$ python -q
>>> import numpy as np
>>> np.set_printoptions(precision=2, suppress=True, linewidth=140, floatmode="fixed")
>>> tidy = lambda a: np.round(a, 2) + 0
>>> f = np.array([0, 1, 1, 3])
>>> X = np.array([np.roll(f, i) for i in range(4)])
>>> X
array([[0, 1, 1, 3],
       [3, 0, 1, 1],
       [1, 3, 0, 1],
       [1, 1, 3, 0]])
>>> f = np.array([7, 0, 9, -6])
>>> Y = X + np.outer(f, np.eye(4)[2])
>>> np.linalg.matrix_rank(Y - X)
np.int64(1)
>>> tidy(np.linalg.det(Y) / np.linalg.det(X)), tidy(1 + np.linalg.solve(X, f)[2])
(np.float64(-1.73), np.float64(-1.73))
>>> Y
array([[ 0.00,  1.00,  8.00,  3.00],
       [ 3.00,  0.00,  1.00,  1.00],
       [ 1.00,  3.00,  9.00,  1.00],
       [ 1.00,  1.00, -3.00,  0.00]])
>>> F = np.load("dump.npy")
>>> print(F)
[[ 5  1  2]
 [ 1  0  0]
 [ 0  0  0]
 [ 5  1  2]
 [ 2  7  4]
 [ 0  5  0]
 [ 2  7  4]
 [ 0  3  0]
 [ 4  0  0]
 [ 0  3  0]
 [ 0  0  0]
 [ 5  1  2]
 [ 1  5  2]
 [ 0  1  0]
 [11  7 10]
 [ 0  0  0]
 [ 0  0  0]
 [ 8  7  8]
 [ 6  3  4]
 [ 5  1  2]
 [ 0  1  0]
 [ 7  5  6]
 [ 2  0  0]
 [ 0  0  0]
 [10  5  8]
 [ 0  0  0]
 [ 5  1  2]]
>>> Xc = (F - F.mean(axis=0)) / F.std(axis=0)
>>> tidy(Xc.std(axis=0))
array([1.00, 1.00, 1.00])
>>> coef = np.linalg.lstsq(np.delete(Xc, 2, axis=1), Xc[:, 2])[0]
>>> print(tidy(1 - np.var(Xc[:, 2] - np.delete(Xc, 2, axis=1) @ coef)))
0.94
>>> tidy(coef)
array([0.67, 0.45])
>>> rng = np.random.default_rng(882)
>>> lab = rng.permutation(4)
>>> lab
array([2, 3, 0, 1])
>>> Y = X[lab][:, lab]
>>> np.diag(Y)
array([0, 0, 0, 0])
>>> np.allclose(Y, X)
True
>>> Xc = F - F.mean(axis=0)
>>> left, sv, Vh = np.linalg.svd(Xc, full_matrices=False)
>>> (np.sign(left[:, 0]) == np.sign(left[0, 0])).astype(int)
array([1, 0, 0, 1, 1, 0, 1, 0, 0, 0, 0, 1, 0, 0, 1, 0, 0, 1, 1, 1, 0, 1, 0, 0, 1, 0, 1])
>>> np.searchsorted(np.cumsum(sv ** 2) / (sv ** 2).sum(), 0.9) + 1
np.int64(2)
>>> tidy(sv)
array([23.82, 10.76,  2.95])
>>> print(np.linalg.matrix_rank(Xc))
3
>>> J = np.loadtxt("x.csv", delimiter=",")
>>> J
array([[ -0.30,   0.70,   2.20,  -0.60,   1.20,  -0.90,  -7.00,  -0.20,   0.40,   0.40],
       [  0.20,   0.40,   0.60,  -1.80,  -1.80,  -1.20,   2.00,   0.50,  -0.20,   0.40],
       [ -0.50,   1.20,  -0.30,  -0.40,   0.60,  -1.90,  -7.00,  -0.80,  -1.30,  -0.50],
       [  1.10,   1.50,   1.50,  -0.30,   1.00,  -0.90,  -9.00,  -0.20,   0.60,   1.60],
       [  1.00,  -1.40,   1.00,   0.30,   1.40,  -0.30,  -1.00,  -1.10,  -0.80,   0.80],
       [  0.70,   1.30,  -0.10,  -1.30,   1.00,   0.20,  10.00,  -1.90,   0.10,   1.60],
       [  0.20,   1.20,   0.80,  -0.80,   0.90,   1.00, -15.00,  -1.10,   0.00,   1.30],
       [  0.70,  -0.60,  -0.10,  -1.10,   0.40,  -0.90,   3.00,   0.30,  -1.10,  -1.80],
       [ -1.80,  -1.80,  -1.40,   0.00,  -0.80,  -0.10,   3.00,   0.50,  -0.80,   0.00]])
>>> # column 6 dominates
>>> Y = J / np.linalg.norm(J, axis=1, keepdims=True)
>>> cov = Y @ Y.T
>>> (np.abs(cov) > 0.9).astype(int)
array([[1, 0, 0, 1, 0, 0, 1, 0, 0],
       [0, 1, 0, 0, 0, 0, 0, 0, 0],
       [0, 0, 1, 0, 0, 0, 1, 0, 0],
       [1, 0, 0, 1, 0, 0, 1, 0, 0],
       [0, 0, 0, 0, 1, 0, 0, 0, 0],
       [0, 0, 0, 0, 0, 1, 0, 0, 0],
       [1, 0, 1, 1, 0, 0, 1, 0, 0],
       [0, 0, 0, 0, 0, 0, 0, 1, 0],
       [0, 0, 0, 0, 0, 0, 0, 0, 1]])
>>> tidy(cov[8])
array([-0.79,  0.39, -0.65, -0.84, -0.35,  0.54, -0.75,  0.55,  1.00])
>>> Y = np.array([[-5, 5, -4],
...     [-6, -8, 3],
...     [6, 7, 9],
...     [-5, 6, -5],
...     [7, -9, 5],
...     [-7, -9, -2],
...     [9, -3, 3],
...     [-4, -7, 1],
...     [4, -5, 0],
...     [-7, 8, 1]])
>>> np.linalg.matrix_rank(np.vstack([J, Y.T]))
np.int64(10)
>>> print(np.vstack([J, Y.T]).shape)
(12, 10)
>>> np.linalg.matrix_rank(J @ Y)
np.int64(3)
>>> cov = J.T @ J
>>> np.allclose(cov, cov.T)
True
>>> tidy(np.diag(cov))
array([  6.85,  13.03,  11.16,   7.48,  10.61,   8.62, 527.00,   7.34,   4.75,  11.26])
>>> data = np.load("arr.npy")
>>> print(data)
[[ 0.91  0.43  1.96  0.10  0.74]
 [ 1.79  1.62  5.66 -0.03  2.97]
 [ 1.33  0.89  3.28 -0.25  1.17]
 [-0.33  0.26  0.24  0.33  0.13]
 [-0.73 -0.11 -2.11  0.31 -0.83]
 [-0.21 -0.40 -0.43 -0.28 -0.52]
 [ 1.20  1.20  4.20 -0.11  2.27]
 [-0.07 -0.51 -1.64 -0.44 -1.08]
 [-0.01  0.75  3.23 -0.06  1.83]
 [ 0.93  0.28  3.11  0.39  2.00]
 [ 0.39  0.01 -0.23  0.01 -0.26]
 [-0.18 -0.09 -1.00 -0.34  0.08]
 [-0.04 -0.11  0.26 -0.04 -0.15]
 [ 1.03  0.98  3.10  0.01  1.46]
 [-0.64 -1.04 -3.58 -0.31 -2.42]
 [ 0.69  0.68  2.17 -0.28  0.93]
 [ 1.54  1.40  7.77  0.26  3.34]
 [-0.92 -0.37 -1.86  0.28 -1.16]
 [-1.32 -1.68 -3.95  0.22 -2.19]
 [ 0.87  0.60  2.84 -0.22  1.47]
 [ 1.06  0.86  3.89  0.02  1.40]
 [-0.27  0.02 -1.16  0.30 -1.01]
 [ 0.33  0.43  1.74  0.18  0.39]
 [ 0.12  0.03  0.79 -0.29  0.53]
 [-1.28 -1.39 -4.48 -0.34 -2.20]
 [-0.47 -1.12 -3.03 -0.32 -0.66]
 [-0.34 -0.15 -0.76  0.16 -0.22]
 [ 1.41  1.48  6.05 -0.20  3.49]
 [ 0.19 -0.61 -0.89  0.39 -0.25]
 [ 0.28 -0.27 -1.66 -0.65 -0.53]
 [-1.15 -0.60 -3.80 -0.07 -2.29]
 [ 0.59  0.66  3.10  0.24  2.09]
 [-0.85 -1.18 -3.28  0.23 -2.25]
 [-1.36 -1.22 -4.24  0.06 -2.61]]
>>> cov = np.cov(data, rowvar=False)
>>> tidy(np.median(data, axis=0))
array([ 0.06,  0.02,  0.00, -0.01, -0.03])
>>> print(np.argsort(-data.std(axis=0).round(6), kind="stable"))
[2 4 0 1 3]
>>> tidy(np.linalg.eigvalsh(cov)[::-1])
array([14.55,  0.12,  0.12,  0.06,  0.05])
>>> print(tidy(np.abs(np.linalg.svd(data)[2][-1])))
[0.51 0.11 0.23 0.81 0.12]
>>> np.argsort(-np.linalg.norm(data, axis=0).round(6), kind="stable")[:3]
array([2, 4, 0])
>>> np.linalg.cond(data) > 100
np.False_
>>> [round(float(x), 2) for x in np.linalg.svd(data, compute_uv=False)[:3]]
[22.1, 2.03, 1.98]
>>> Xc = data - data.mean(axis=0)
>>> vecs = np.linalg.svd(Xc)[2][:1]
>>> Y = Xc - Xc @ vecs.T @ vecs
>>> print(tidy(np.diag(vecs.T @ vecs)))
[0.05 0.05 0.71 0.00 0.19]
>>> m1 = np.loadtxt("sample19.csv", delimiter=",")
>>> m1
array([[  3.00,  -1.00,  -2.00,  -1.00,  -3.00,   0.00,  -2.00],
       [  0.00,  -3.00,  -2.00,  -4.00,  -2.00,   1.00,  -2.00],
       [  3.00,  -2.00,  -4.00,  -3.00,  -1.00,   2.00,  -3.00],
       [  1.00,   0.00,  -2.00,  -5.00,   1.00,   3.00,  -5.00],
       [  3.00,   2.00,  -4.00,  -5.00,   1.00,   0.00,  -4.00],
       [  0.00,   1.00,  -2.00,  -5.00,   3.00,   0.00,  -5.00],
       [  3.00,   4.00,  -4.00,  -6.00,   6.00,  -1.00,  -3.00],
       [  0.00,   1.00,  -3.00,  -6.00,   7.00,  -3.00,  -3.00],
       [  3.00,   2.00,  -6.00,  -4.00,   4.00,  -2.00,  -5.00],
       [  1.00,   0.00,  -5.00,  -2.00,   7.00,  -1.00,  -6.00],
       [  3.00,  -3.00,  -4.00,  -4.00,   6.00,   2.00,  -9.00],
       [  1.00,  -2.00,  -2.00,  -6.00,   7.00,   3.00,  -9.00],
       [ -2.00,   1.00,  -1.00,  -3.00,   5.00,   0.00,  -9.00],
       [ -1.00,  -2.00,  -3.00,  -5.00,   2.00,  -3.00,  -8.00],
       [ -4.00,  -4.00,  -4.00,  -4.00,   3.00,  -5.00, -10.00],
       [ -4.00,  -4.00,  -4.00,  -3.00,   2.00,  -6.00,  -9.00],
       [ -3.00,  -1.00,  -4.00,  -1.00,   1.00,  -5.00, -10.00],
       [ -1.00,  -3.00,  -7.00,   1.00,   4.00,  -4.00,  -7.00],
       [ -4.00,  -2.00,  -8.00,   3.00,   1.00,  -4.00,  -4.00],
       [ -7.00,  -1.00,  -8.00,   6.00,   4.00,  -5.00,  -6.00],
       [ -6.00,   0.00,  -7.00,   6.00,   4.00,  -8.00,  -5.00]])
>>> proj = m1 @ np.linalg.solve(m1.T @ m1, m1.T)
>>> tidy(np.trace(proj))
np.float64(7.0)
>>> np.linalg.matrix_rank(np.eye(21) - proj)
np.int64(14)
>>> tidy(np.linalg.eigvalsh(proj))
array([0.00, 0.00, 0.00, 0.00, 0.00, 0.00, 0.00, 0.00, 0.00, 0.00, 0.00, 0.00, 0.00, 0.00, 1.00, 1.00, 1.00, 1.00, 1.00, 1.00, 1.00])
>>> lab = m1[:, 0] > np.median(m1[:, 0])
>>> f = m1[lab].mean(axis=0) - m1[~lab].mean(axis=0)
>>> lab.astype(int)
array([1, 0, 1, 1, 1, 0, 1, 0, 1, 1, 1, 1, 0, 0, 0, 0, 0, 0, 0, 0, 0])
>>> tidy((((m1 - m1.mean(axis=0)) @ f > 0) == lab).mean())
np.float64(0.81)
>>> ((m1 - m1.mean(axis=0)) @ f > 0).astype(int)
array([1, 1, 1, 1, 1, 1, 1, 1, 1, 1, 1, 1, 1, 0, 0, 0, 0, 0, 0, 0, 0])
>>> Y = np.c_[m1[:, :6] @ np.array([[1, 0, -3, 1, 1, 3],
...     [-3, -1, -2, -3, -1, -2],
...     [-1, 1, 3, 1, -2, 1],
...     [2, -2, -3, 3, 0, -3],
...     [1, 3, 0, 3, -3, 1],
...     [-1, -3, 0, 0, -1, 1]]), np.array([3, 2, 1, 0, 2, 1, 1, 0, 2, 2, 1, 3, 2, 1, 0, 2, 0, 3, 3, 2, 2])]
>>> Y
array([[  3.00,  -8.00, -10.00,  -8.00,  17.00,   9.00,   3.00],
       [  0.00,   0.00,  12.00, -11.00,  12.00,  15.00,   2.00],
       [  4.00,  -5.00,  -8.00,  -7.00,  14.00,  19.00,   1.00],
       [ -9.00,   2.00,   6.00, -13.00,  -1.00,  20.00,   0.00],
       [ -8.00,   7.00, -10.00, -19.00,   6.00,  17.00,   2.00],
       [ -8.00,  16.00,   7.00, -11.00,  -6.00,  14.00,   1.00],
       [-10.00,  25.00, -11.00, -13.00, -10.00,  20.00,   1.00],
       [ -2.00,  38.00,   7.00,  -3.00, -13.00,  17.00,   0.00],
       [  1.00,  18.00, -19.00,  -9.00,   3.00,  13.00,   2.00],
       [ 10.00,  23.00, -12.00,  11.00,  -9.00,  10.00,   2.00],
       [ 12.00,  19.00,  -3.00,  14.00,  -6.00,  31.00,   1.00],
       [  1.00,  24.00,  13.00,   8.00, -17.00,  33.00,   3.00],
       [ -5.00,  19.00,  10.00,   0.00, -16.00,   5.00,   2.00],
       [  3.00,  24.00,  13.00,  -7.00,   4.00,  12.00,   1.00],
       [ 12.00,  32.00,  20.00,   1.00,   4.00,   2.00,   0.00],
       [ 14.00,  30.00,  17.00,   1.00,   8.00,  -3.00,   2.00],
       [  8.00,  17.00,   2.00,  -4.00,   8.00, -12.00,   0.00],
       [ 25.00,  18.00, -15.00,  16.00,   8.00,  -7.00,   3.00],
       [ 21.00,   3.00, -17.00,   6.00,  15.00, -28.00,   3.00],
       [ 25.00,   8.00, -19.00,  18.00,   3.00, -46.00,   2.00],
       [ 25.00,  17.00, -21.00,  17.00,   4.00, -47.00,   2.00]])
>>> tidy(np.linalg.norm(Y - m1 @ np.linalg.lstsq(m1, Y)[0], axis=0))
array([0.00, 0.00, 0.00, 0.00, 0.00, 0.00, 4.31])
>>> f = np.array([-3, 2, 2])
>>> np.convolve(Y[7], f)
array([   6.00, -118.00,   51.00,   99.00,   47.00,  -83.00,    8.00,   34.00,    0.00])
>>> np.polyval(f, Y[7])
array([  -14.00, -4254.00,  -131.00,   -31.00,  -531.00,  -831.00,     2.00])
>>> np.array([np.convolve(row, f, "same") for row in Y])
array([[  30.00,   20.00,  -12.00,  -87.00,   -9.00,   43.00,   24.00],
       [   0.00,  -36.00,   57.00,  -34.00,  -43.00,   48.00,   34.00],
       [  23.00,   22.00,   -5.00,  -72.00,  -43.00,   63.00,   40.00],
       [ -24.00,  -32.00,   55.00,  -11.00,  -88.00,   38.00,   40.00],
       [ -37.00,   28.00,   51.00,  -76.00,  -77.00,   40.00,   38.00],
       [ -64.00,   -5.00,   79.00,   10.00,  -76.00,   13.00,   30.00],
       [ -95.00,   63.00,   67.00,  -18.00, -106.00,   17.00,   42.00],
       [-118.00,   51.00,   99.00,   47.00,  -83.00,    8.00,   34.00],
       [ -52.00,   95.00,   25.00,  -65.00,  -51.00,   26.00,   30.00],
       [ -49.00,  102.00,  -11.00,   25.00,  -26.00,   -4.00,   24.00],
       [ -33.00,   71.00,  -10.00,   40.00,  -77.00,   47.00,   64.00],
       [ -70.00,   11.00,   50.00,   93.00, -117.00,   23.00,   72.00],
       [ -67.00,   -2.00,   58.00,   68.00,  -47.00,  -28.00,   14.00],
       [ -66.00,   15.00,   95.00,    0.00,  -42.00,   29.00,   26.00],
       [ -72.00,   28.00,  101.00,   30.00,    4.00,   12.00,    4.00],
       [ -62.00,   37.00,   91.00,   12.00,   27.00,    4.00,   -2.00],
       [ -35.00,   44.00,   50.00,  -28.00,   44.00,   -8.00,  -24.00],
       [  -4.00,  131.00,  -42.00,  -22.00,   69.00,   -7.00,   -8.00],
       [  33.00,   99.00,  -46.00,  -67.00,  126.00,  -35.00,  -50.00],
       [  26.00,  123.00,  -76.00,  -11.00,  180.00,  -92.00,  -88.00],
       [  -1.00,  147.00,  -59.00,  -20.00,  183.00,  -92.00,  -90.00]])
